$ python -q
>>> import numpy as np
>>> np.set_printoptions(precision=2, suppress=True, linewidth=160, sign=" ")
>>> M = np.loadtxt("w.csv", delimiter=",")
>>> M
array([[ 0.,  0.,  0.],
       [ 0.,  0.,  1.],
       [ 0.,  1.,  0.]])
>>> # 2 blocks once reordered
>>> np.argwhere(np.triu(M))
array([[ 1,  2]])
>>> M.sum(axis=0)
array([ 0.,  1.,  1.])
>>> L = np.diag(M.sum(axis=1)) - M
>>> L @ np.ones(3)
array([ 0.,  0.,  0.])
>>> (np.linalg.eigvalsh(L) < 1e-8).sum()
np.int64(2)
>>> r0 = np.array([1, -9, -8])
>>> np.array([np.convolve(row, r0, "same") for row in M])
array([[ 0.,  0.,  0.],
       [ 0.,  1., -9.],
       [ 1., -9., -8.]])
>>> np.convolve(M[0], r0)
array([ 0.,  0.,  0.,  0.,  0.])
>>> np.allclose(M, M.T)
True
>>> np.linalg.matrix_power(M, 3)
array([[ 0.,  0.,  0.],
       [ 0.,  0.,  1.],
       [ 0.,  1.,  0.]])
>>> M.inv()
Traceback (most recent call last):
  File "<python-input-15>", line 1, in <module>
    M.inv()
    ^^^^^
AttributeError: 'numpy.ndarray' object has no attribute 'inv'
>>> M @ M
array([[ 0.,  0.,  0.],
       [ 0.,  1.,  0.],
       [ 0.,  0.,  1.]])
>>> (M + M.T) / 2
array([[ 0.,  0.,  0.],
       [ 0.,  0.,  1.],
       [ 0.,  1.,  0.]])
>>> rank = np.linalg.matrix_rank(M)
>>> rank
np.int64(2)
>>> null = np.linalg.svd(M)[2][rank:].T
>>> null.shape
(3, 1)
>>> np.linalg.matrix_rank(M.T @ M), np.linalg.matrix_rank(M @ M.T)
(np.int64(2), np.int64(2))
>>> [int(np.linalg.matrix_rank(M[:i])) for i in range(1, len(M) + 1)]
[0, 1, 2]
>>> np.allclose(M @ null, 0)
True
>>> [int(np.linalg.matrix_rank(M[:, :j + 1])) for j in range(3)]
[0, 1, 2]
